$ python -q
>>> import numpy as np
>>> from numpy import linalg as LA
>>> np.set_printoptions(precision=3, suppress=True, linewidth=160, legacy="1.25")
>>> tidy = lambda a: np.round(a, 3) + 0
>>> E = np.load("dump.npy")
>>> E
array([[-27.017, -27.012,   0.004],
       [ 12.025,  11.993,   0.007],
       [-26.994, -27.001,  -0.017],
       [ 15.007,  14.983,   0.009],
       [-21.012, -20.97 ,  -0.028],
       [-20.962, -20.991,  -0.024],
       [ -6.002,  -6.012,   0.018],
       [ -6.013,  -5.985,  -0.015]])
>>> A2 = E / np.sqrt((E ** 2).mean(axis=1, keepdims=True))
>>> LA.matrix_rank(E - E.mean(axis=1, keepdims=True))
2
>>> tidy(LA.norm(A2, axis=1))
array([1.732, 1.732, 1.732, 1.732, 1.732, 1.732, 1.732, 1.732])
>>> tidy(A2[5])
array([-1.224, -1.226, -0.001])
>>> LA.matrix_rank(A2) == LA.matrix_rank(E)
True
>>> left, sig, vt = LA.svd(E)
>>> np.argmax(sig[:-1] / (sig[1:] + 1e-6)) + 1
1
>>> A2 = left[:, :1] @ np.diag(sig[:1]) @ vt[:1]
>>> tidy(LA.norm(E - A2, 2)), tidy(sig[1])
(0.051, 0.051)
>>> tidy(LA.norm(E - A2) / LA.norm(E))
0.001
>>> LA.matrix_rank(A2)
1
>>> LA.matrix_rank(E, rtol=0.05)
1
>>> W0 = np.array([[-2, -1, 0, 1, 2, 3],
...     [4, 5, 6, 7, 8, 9],
...     [10, 11, 12, 13, 14, 15],
...     [16, 17, 18, 19, 20, 21],
...     [22, 23, 24, 25, 26, 27],
...     [28, 29, 30, 31, 32, 33]])
>>> W0
array([[-2, -1,  0,  1,  2,  3],
       [ 4,  5,  6,  7,  8,  9],
       [10, 11, 12, 13, 14, 15],
       [16, 17, 18, 19, 20, 21],
       [22, 23, 24, 25, 26, 27],
       [28, 29, 30, 31, 32, 33]])
>>> tidy(LA.norm(W0))
111.955
>>> np.diff(W0, axis=0)
array([[6, 6, 6, 6, 6, 6],
       [6, 6, 6, 6, 6, 6],
       [6, 6, 6, 6, 6, 6],
       [6, 6, 6, 6, 6, 6],
       [6, 6, 6, 6, 6, 6]])
>>> W0.mean(axis=0)
array([13., 14., 15., 16., 17., 18.])
>>> W0 - W0[0]
array([[ 0,  0,  0,  0,  0,  0],
       [ 6,  6,  6,  6,  6,  6],
       [12, 12, 12, 12, 12, 12],
       [18, 18, 18, 18, 18, 18],
       [24, 24, 24, 24, 24, 24],
       [30, 30, 30, 30, 30, 30]])
>>> np.abs(W0).max()
33
>>> tidy(LA.svd(W0, compute_uv=False))
array([111.813,   5.634,   0.   ,   0.   ,   0.   ,   0.   ])
>>> W0.sum(axis=0)
array([ 78,  84,  90,  96, 102, 108])
>>> np.unravel_index(np.abs(W0).argmax(), W0.shape)
(5, 5)
